>>> import numpy as np
>>> from numpy import linalg as LA
>>> np.set_printoptions(precision=3, suppress=True, linewidth=100, floatmode="fixed")
>>> X = np.loadtxt("data.csv", delimiter=",")
>>> print(X)
[[ 0.229  0.229 -0.046 -0.321  0.138]
 [ 0.229  0.229 -0.046 -0.321  0.138]
 [-0.046 -0.046  0.009  0.064 -0.028]
 [-0.321 -0.321  0.064  0.450 -0.193]
 [ 0.138  0.138 -0.028 -0.193  0.083]]
>>> print(np.round(np.sort(np.abs(LA.eigvals(X))), 3) + 0)
[0.000 0.000 0.000 0.000 1.000]
>>> print(np.trace(X))
1.0
>>> print(X @ X)
[[ 0.229  0.229 -0.046 -0.321  0.138]
 [ 0.229  0.229 -0.046 -0.321  0.138]
 [-0.046 -0.046  0.009  0.064 -0.028]
 [-0.321 -0.321  0.064  0.450 -0.193]
 [ 0.138  0.138 -0.028 -0.193  0.083]]
>>> hat = np.triu(np.array([[4, 1, 0, 5, 2],
...     [-5, 3, 5, -3, -4],
...     [2, 4, -3, 2, -1],
...     [0, 4, -1, 4, 4],
...     [-1, 5, -4, 4, -4]]), 1) + np.eye(5)
>>> B = hat @ X @ LA.inv(hat)
>>> print(LA.matrix_rank(B))
1
>>> print(round(LA.det(B), 3))
0.0
>>> print(np.round(np.trace(B), 3), np.trace(X))
1.0 1.0
>>> print(np.round(np.poly(B), 3) + 0)
[ 1.000 -1.000  0.000  0.000  0.000  0.000]
>>> Uu, sv, Vh = LA.svd(X)
>>> evecs = Vh[:(sv > 1e-8).sum()]
>>> rng = np.random.default_rng(48)
>>> vec = X[4] + -3 * X[3] + rng.integers(2) * np.eye(5)[1]
>>> print(vec)
[ 1.101  1.101 -0.220 -1.541  0.661]
>>> print(np.allclose(evecs.T @ evecs @ vec, vec))
True
>>> print(np.round(LA.norm(vec - evecs.T @ evecs @ vec), 3))
0.0
>>> print(evecs.T @ evecs)
[[ 0.229  0.229 -0.046 -0.321  0.138]
 [ 0.229  0.229 -0.046 -0.321  0.138]
 [-0.046 -0.046  0.009  0.064 -0.028]
 [-0.321 -0.321  0.064  0.450 -0.193]
 [ 0.138  0.138 -0.028 -0.193  0.083]]
>>> print(LA.matrix_rank(np.vstack([X, vec])))
1
>>> Uu, sv, Vh = LA.svd(X)
>>> print(np.argmax(sv[:-1] / (sv[1:] + 1e-6)) + 1)
1
>>> B = Uu[:, :1] @ np.diag(sv[:1]) @ Vh[:1]
>>> print(np.round(LA.norm(X - B) / LA.norm(X), 3))
0.0
>>> mat = np.loadtxt("test12.csv", delimiter=",")
>>> print(mat)
[[ 0.000  1.600  0.700 -0.300  0.700 -0.100 -0.600 -0.700 -1.300  0.000 -0.300 -0.400]
 [ 0.400  0.400 -1.500 -0.900 -2.300 -0.400  0.000  1.900 -1.300 -0.200  0.200  0.100]
 [-0.200  0.000 -0.300  0.800 -1.100 -0.700  2.100  0.000  0.400 -1.500 -0.400  0.400]
 [ 0.600 -0.800  0.600  0.200  0.400  1.100  0.600 -0.800  0.200  1.300 -1.700  0.300]
 [ 0.500  1.700 -0.500 -0.400 -1.500 -0.900  0.700  0.700 -1.400 -1.500  0.100 -0.700]
 [ 0.000 -2.000  0.800  0.100  1.300 -1.000  1.500  1.600  0.200 -1.400 -1.200  1.000]
 [-0.400  0.900  0.800  0.000 -0.800 -1.000  0.600 -1.200 -0.700 -0.200  1.000  0.900]
 [-1.200 -0.300 -1.300  0.600  1.100  1.500  0.300  1.600  1.800  1.200  1.600  1.000]
 [-1.500 -0.500 -1.200  0.200  0.200  0.300 -1.700  0.700  0.300 -0.400  0.100  1.100]
 [ 1.200  0.500 -0.100 -1.300 -0.300 -0.900 -0.300 -1.600 -1.200 -0.300  0.800 -1.100]
 [-2.100  0.000  1.600  0.400  0.500  2.300  0.100  0.200  0.700  0.500  2.200 -1.700]
 [ 0.400 -3.400  0.100 -0.100  0.600 -1.500  1.100  0.800  1.800 -0.200  1.100 -0.600]]
>>> T = np.stack([mat, 3 * mat, mat[::-1]])
>>> print(T.shape)
(3, 12, 12)
>>> print(LA.norm(T, axis=(1, 2)))
[12.429 37.286 12.429]
>>> print(LA.matrix_rank(T))
[12 12 12]
>>> vec = np.array([2, 2, 2, 0, 0, 2, 3, 0, 2, 0, 0, 2])
>>> target = mat @ vec
>>> coef, lr = np.zeros(12), 1 / LA.norm(mat, 2) ** 2
>>> for i in range(300):
...     coef -= lr * mat.T @ (mat @ coef - target)
...     if i % 50 == 0: print(i, round(LA.norm(mat @ coef - target), 3))
... 
0 10.949
50 0.961
100 0.836
150 0.731
200 0.639
250 0.559
>>> print(coef)
[ 1.565  1.696  1.461  0.892  0.274  1.610  3.248 -0.089  1.100  0.527 -0.020  1.555]
